In [1]: import numpy as np

In [2]: np.set_printoptions(precision=2, suppress=True, linewidth=200, legacy="1.25")

In [3]: tidy = lambda a: np.round(a, 2) + 0

In [4]: O, _ = np.linalg.qr(np.array([[0.9, 0.0, -0.7, 0.5, 1.2, 1.4, -1.2, 0.2],
   ...:     [0.0, 0.3, 2.0, 0.6, 0.8, -0.1, 0.3, -1.3],
   ...:     [0.1, -0.4, -0.9, -0.7, 1.3, -0.6, -1.1, 0.5],
   ...:     [1.1, -1.4, 1.3, 1.4, -0.4, -0.2, -0.6, 0.2],
   ...:     [-0.8, -1.0, 0.5, -1.8, 1.6, -2.3, 1.2, -0.3],
   ...:     [-0.7, -0.2, -1.1, -1.2, -0.3, 1.2, -1.0, 1.0],
   ...:     [1.3, 0.6, -0.2, 1.3, 0.8, 0.7, -0.4, 0.1],
   ...:     [-0.8, 0.5, -0.4, -0.3, -0.6, -0.5, 0.9, -1.4]]))

In [5]: X = O[:, :5]

In [6]: tidy(X)
Out[6]: 
array([[-0.38, -0.02, -0.31,  0.2 , -0.46],
       [ 0.  , -0.15,  0.75,  0.26, -0.32],
       [-0.04,  0.2 , -0.38,  0.27, -0.45],
       [-0.47,  0.69,  0.21, -0.45, -0.11],
       [ 0.34,  0.53,  0.1 ,  0.59, -0.09],
       [ 0.3 ,  0.12, -0.37, -0.04,  0.14],
       [-0.55, -0.34, -0.08,  0.31,  0.06],
       [ 0.34, -0.24, -0.02, -0.42, -0.67]])

In [7]: B = np.c_[X[:, :2] @ np.array([[-2, 2], [1, 0]]), np.array([4, -1, 8, 0, -9, 8, -8, 6])]

In [8]: print(tidy(B))
[[ 0.75 -0.77  4.  ]
 [-0.15  0.   -1.  ]
 [ 0.29 -0.09  8.  ]
 [ 1.63 -0.94  0.  ]
 [-0.15  0.68 -9.  ]
 [-0.48  0.6   8.  ]
 [ 0.77 -1.11 -8.  ]
 [-0.92  0.68  6.  ]]

In [9]: np.linalg.matrix_rank(np.c_[X, B])
Out[9]: 6

In [10]: B = np.array([[-2, 1], [-1, 1], [1, -3]])

In [11]: cent = np.array([[-2, -2, 7, 2, -1, 5, 4, -6], [0, -3, -4, 4, -1, -3, -6, 2]])

In [12]: arr = B @ cent

In [13]: arr
Out[13]: 
array([[  4,   1, -18,   0,   1, -13, -14,  14],
       [  2,  -1, -11,   2,   0,  -8, -10,   8],
       [ -2,   7,  19, -10,   2,  14,  22, -12]])

In [14]: # looks like rank 2

In [15]: C2 = arr.T @ arr

In [16]: print(tidy(np.linalg.eigvalsh(C2)[::-1]))
[2500.38  102.62    0.      0.      0.      0.      0.      0.  ]

In [17]: print(C2)
[[  24  -12 -132   24    0  -96 -120   96]
 [ -12   51  126  -72   15   93  150  -78]
 [-132  126  806 -212   20  588  780 -568]
 [  24  -72 -212  104  -20 -156 -240  136]
 [   0   15   20  -20    5   15   30  -10]
 [ -96   93  588 -156   15  429  570 -414]
 [-120  150  780 -240   30  570  780 -540]
 [  96  -78 -568  136  -10 -414 -540  404]]

In [18]: (arr @ arr.T).shape
Out[18]: (3, 3)

In [19]: print(np.linalg.matrix_rank(C2))
2
